$ python3 -q
>>> import numpy as np
>>> from numpy import linalg as LA
>>> np.set_printoptions(precision=2, suppress=True, linewidth=140, floatmode="fixed")
>>> rd = lambda a: np.round(a, 2) + 0
>>> mat = np.load("run10.npy")
>>> mat
array([[-0.52,  0.26,  0.03,  0.72, -0.35,  0.28,  0.85],
       [-0.23,  0.15, -0.51,  0.11, -0.54,  0.59,  0.08],
       [ 0.43,  0.51,  0.24, -0.55,  0.52,  0.01, -0.39],
       [-0.10, -0.13, -0.46,  0.56, -0.41, -0.37,  0.96],
       [-7.69,  0.04, -2.52,  5.17, -7.55,  5.43,  7.28],
       [-3.34, -0.45, -1.32,  2.28, -3.47,  1.67,  3.71],
       [ 2.23, -0.18,  1.21, -1.97,  2.94, -1.74, -2.71],
       [ 5.58,  0.36,  1.49, -3.88,  5.65, -3.72, -5.97],
       [ 1.45,  0.32,  0.41, -1.00,  1.78, -1.55, -1.70],
       [-1.73, -0.18, -0.36,  1.02, -1.45,  1.26,  0.96],
       [-0.30,  0.67,  0.46, -0.21,  0.11, -0.23,  0.04],
       [ 0.20, -0.47,  0.24, -0.14,  0.48, -0.25, -0.53],
       [-0.68,  0.07,  0.50,  0.68, -1.15,  0.19,  1.04],
       [ 0.12, -0.59, -0.03, -0.14, -0.07,  0.01, -0.43],
       [ 3.30, -0.08,  1.51, -2.35,  3.29, -2.04, -4.26],
       [-3.03,  0.06, -0.94,  2.61, -3.01,  2.25,  3.30],
       [ 1.64,  0.48,  0.80, -1.13,  1.98, -1.56, -1.66],
       [-3.95, -0.07, -1.38,  2.86, -3.88,  2.72,  4.03],
       [-0.43,  0.52, -0.19,  0.02, -0.76,  0.36, -0.13],
       [ 6.89, -0.02,  2.41, -4.45,  6.43, -4.59, -6.73],
       [-4.66,  0.02, -1.31,  3.18, -5.84,  3.28,  5.02],
       [-2.79,  0.22, -1.03,  1.73, -2.55,  1.66,  2.41],
       [ 5.88,  0.83,  1.92, -3.22,  4.58, -2.76, -4.77],
       [-3.38,  0.21, -1.11,  1.67, -3.61,  3.04,  3.51],
       [ 2.79,  0.35,  0.42, -2.11,  3.21, -2.57, -3.77],
       [ 2.50, -0.33,  0.30, -1.78,  2.77, -1.66, -2.27],
       [ 1.56,  0.09,  0.75, -0.74,  1.74, -0.75, -1.11],
       [ 0.43, -0.51,  0.33, -0.10,  0.94, -0.96, -0.92],
       [-0.32,  0.11, -0.31,  0.59, -0.25,  0.81,  0.28],
       [ 0.38,  0.25, -0.23, -0.09, -0.43, -0.12, -0.14],
       [-2.62, -0.05, -0.78,  1.01, -1.81,  1.24,  2.39],
       [-0.22,  0.02,  0.28,  0.12, -0.50,  0.43,  0.54],
       [-1.59, -0.06, -0.37,  0.68, -1.59,  1.29,  2.20],
       [ 3.23, -0.65,  0.88, -1.97,  2.73, -1.68, -3.44],
       [ 4.94, -0.01,  1.35, -2.55,  4.70, -2.87, -3.92]])
>>> hat = mat @ LA.solve(mat.T @ mat, mat.T)
>>> np.allclose(hat @ hat, hat)
True
>>> rd(np.diag(hat))
array([0.12, 0.12, 0.11, 0.25, 0.29, 0.21, 0.20, 0.18, 0.11, 0.13, 0.24, 0.08, 0.29, 0.13, 0.28, 0.20, 0.14, 0.09, 0.18, 0.20, 0.38, 0.08,
       0.46, 0.31, 0.34, 0.20, 0.13, 0.20, 0.19, 0.16, 0.22, 0.07, 0.21, 0.26, 0.26])
>>> U, sv, Vt = LA.svd(mat, full_matrices=False)
>>> rd(sv)
array([36.26,  2.36,  2.18,  1.88,  1.65,  1.61,  1.38])
>>> rd(U.T @ U)
array([[1.00, 0.00, 0.00, 0.00, 0.00, 0.00, 0.00],
       [0.00, 1.00, 0.00, 0.00, 0.00, 0.00, 0.00],
       [0.00, 0.00, 1.00, 0.00, 0.00, 0.00, 0.00],
       [0.00, 0.00, 0.00, 1.00, 0.00, 0.00, 0.00],
       [0.00, 0.00, 0.00, 0.00, 1.00, 0.00, 0.00],
       [0.00, 0.00, 0.00, 0.00, 0.00, 1.00, 0.00],
       [0.00, 0.00, 0.00, 0.00, 0.00, 0.00, 1.00]])
>>> rd(sv / sv[0])
array([1.00, 0.07, 0.06, 0.05, 0.05, 0.04, 0.04])
>>> np.allclose(U * sv @ Vt, mat)
True
>>> U.shape, sv.shape, Vt.shape
((35, 7), (7,), (7, 7))
>>> rd(np.sqrt((sv ** 2).sum())), rd(LA.norm(mat))
(np.float64(36.55), np.float64(36.55))
>>> (sv > 1e-8).sum()
np.int64(7)
>>> rd(np.abs(Vt[0]))
array([0.50, 0.01, 0.16, 0.33, 0.50, 0.33, 0.50])
>>> th = np.radians(36)
>>> r_ = np.eye(7)
>>> r_[3, 3] = r_[2, 2] = np.cos(th)
>>> r_[3, 2], r_[2, 3] = -np.sin(th), np.sin(th)
>>> rd(r_)
array([[ 1.00,  0.00,  0.00,  0.00,  0.00,  0.00,  0.00],
       [ 0.00,  1.00,  0.00,  0.00,  0.00,  0.00,  0.00],
       [ 0.00,  0.00,  0.81,  0.59,  0.00,  0.00,  0.00],
       [ 0.00,  0.00, -0.59,  0.81,  0.00,  0.00,  0.00],
       [ 0.00,  0.00,  0.00,  0.00,  1.00,  0.00,  0.00],
       [ 0.00,  0.00,  0.00,  0.00,  0.00,  1.00,  0.00],
       [ 0.00,  0.00,  0.00,  0.00,  0.00,  0.00,  1.00]])
>>> Y = mat @ r_.T
>>> rd(np.abs(Y - mat).max(axis=0))
array([0.00, 0.00, 3.52, 0.57, 0.00, 0.00, 0.00])
>>> rd(LA.svd(mat, compute_uv=False)), rd(LA.svd(Y, compute_uv=False))
(array([36.26,  2.36,  2.18,  1.88,  1.65,  1.61,  1.38]), array([36.26,  2.36,  2.18,  1.88,  1.65,  1.61,  1.38]))
>>> K = np.loadtxt("out6.csv", delimiter=",")
>>> K
array([[ 1.00,  2.00,  3.00,  7.00, -3.00,  3.00,  1.00,  1.00, -4.00, -5.00, -6.00],
       [ 1.00, -1.00,  0.00,  3.00,  2.00, -1.00, -2.00,  0.00,  0.00, -1.00, -1.00],
       [-1.00,  0.00,  0.00,  3.00,  1.00,  3.00,  1.00,  3.00, -2.00, -9.00,  1.00],
       [ 1.00, -1.00,  0.00,  3.00,  2.00, -1.00, -2.00,  0.00,  0.00, -1.00, -1.00],
       [-7.00,  1.00, -1.00,  2.00, -2.00,  4.00, -8.00, -2.00, -3.00, -6.00,  2.00],
       [-5.00, -1.00, -3.00,  3.00, -2.00,  3.00, -4.00, -2.00,  4.00, -4.00,  0.00],
       [-1.00, -3.00,  1.00, -1.00,  2.00,  3.00, -2.00,  2.00,  1.00, -4.00,  1.00],
       [ 0.00,  3.00,  4.00,  4.00, -2.00,  3.00,  6.00,  3.00,  0.00, -7.00, -2.00],
       [ 0.00,  0.00,  0.00,  0.00,  0.00,  0.00,  0.00,  0.00,  0.00,  0.00,  0.00],
       [-3.00, -2.00,  2.00, -2.00,  1.00,  2.00,  1.00,  0.00,  0.00, -1.00,  3.00],
       [-2.00,  0.00, -1.00,  1.00,  1.00,  0.00, -3.00,  0.00, -3.00, -3.00,  2.00],
       [-2.00, -1.00,  6.00,  3.00,  0.00, -1.00,  0.00,  3.00, -4.00,  0.00, -3.00],
       [-6.00,  1.00,  7.00, -7.00, -2.00,  3.00,  3.00,  3.00, -2.00, -2.00,  2.00],
       [-8.00, -7.00, -4.00,  0.00,  1.00,  3.00, -9.00,  1.00, -1.00, -4.00,  2.00],
       [ 0.00,  0.00,  4.00, -2.00,  0.00,  2.00,  3.00,  4.00, -1.00, -1.00,  2.00],
       [-1.00, -3.00,  0.00,  2.00,  0.00,  1.00,  1.00,  2.00, -1.00, -3.00, -4.00],
       [-3.00,  4.00,  0.00,  6.00, -1.00,  3.00, -1.00,  1.00,  1.00, -8.00,  5.00],
       [-3.00, -5.00,  0.00,  3.00, -3.00,  5.00, -2.00,  4.00, -3.00, -2.00, -4.00],
       [-2.00, -2.00, -3.00, -2.00,  0.00,  2.00, -3.00, -2.00,  2.00, -2.00,  0.00]])
>>> x = np.array([-5, 3, -9, -4, -5, 0, 2, -7, -5, 0, -2])
>>> y = K @ x
>>> rd(LA.pinv(K) @ K)
array([[1.00, 0.00, 0.00, 0.00, 0.00, 0.00, 0.00, 0.00, 0.00, 0.00, 0.00],
       [0.00, 1.00, 0.00, 0.00, 0.00, 0.00, 0.00, 0.00, 0.00, 0.00, 0.00],
       [0.00, 0.00, 1.00, 0.00, 0.00, 0.00, 0.00, 0.00, 0.00, 0.00, 0.00],
       [0.00, 0.00, 0.00, 1.00, 0.00, 0.00, 0.00, 0.00, 0.00, 0.00, 0.00],
       [0.00, 0.00, 0.00, 0.00, 1.00, 0.00, 0.00, 0.00, 0.00, 0.00, 0.00],
       [0.00, 0.00, 0.00, 0.00, 0.00, 1.00, 0.00, 0.00, 0.00, 0.00, 0.00],
       [0.00, 0.00, 0.00, 0.00, 0.00, 0.00, 1.00, 0.00, 0.00, 0.00, 0.00],
       [0.00, 0.00, 0.00, 0.00, 0.00, 0.00, 0.00, 1.00, 0.00, 0.00, 0.00],
       [0.00, 0.00, 0.00, 0.00, 0.00, 0.00, 0.00, 0.00, 1.00, 0.00, 0.00],
       [0.00, 0.00, 0.00, 0.00, 0.00, 0.00, 0.00, 0.00, 0.00, 1.00, 0.00],
       [0.00, 0.00, 0.00, 0.00, 0.00, 0.00, 0.00, 0.00, 0.00, 0.00, 1.00]])
>>> y
array([-12.00, -32.00, -23.00, -32.00,  58.00,  33.00, -44.00, -38.00,   0.00, -10.00,  15.00, -54.00,  -1.00,  26.00, -49.00, -11.00,
       -16.00,  -6.00,  37.00])
>>> rd(LA.lstsq(K, y)[0])
array([-5.00,  3.00, -9.00, -4.00, -5.00,  0.00,  2.00, -7.00, -5.00,  0.00, -2.00])
>>> rd(LA.solve(K.T @ K, K.T @ y))
array([-5.00,  3.00, -9.00, -4.00, -5.00,  0.00,  2.00, -7.00, -5.00,  0.00, -2.00])
>>> rng = np.random.default_rng(46)
>>> y = y + 0.3 * rng.normal(size=19)
>>> rd(y)
array([-12.15, -31.63, -23.08, -31.78,  57.65,  32.57, -44.01, -38.13,   0.03,  -9.84,  15.09, -54.11,  -1.28,  25.68, -48.93, -10.48,
       -16.00,  -6.36,  36.95])
>>> coef, *_ = LA.lstsq(K, y)
>>> rd(coef)
array([-5.37,  3.50, -9.27, -3.92, -4.13,  0.50,  2.15, -6.84, -5.04,  0.36, -2.30])
>>> rd(K.T @ (y - K @ coef))
array([0.00, 0.00, 0.00, 0.00, 0.00, 0.00, 0.00, 0.00, 0.00, 0.00, 0.00])
>>> coef.round()
array([-5.00,  4.00, -9.00, -4.00, -4.00,  0.00,  2.00, -7.00, -5.00,  0.00, -2.00])
>>> [round(float(LA.norm(LA.solve(K.T @ K + lam * np.eye(11), K.T @ y))), 2) for lam in (0, 1, 10, 100)]
[15.55, 14.85, 11.95, 5.86]
>>> rd(LA.norm(y - K @ coef))
np.float64(0.55)
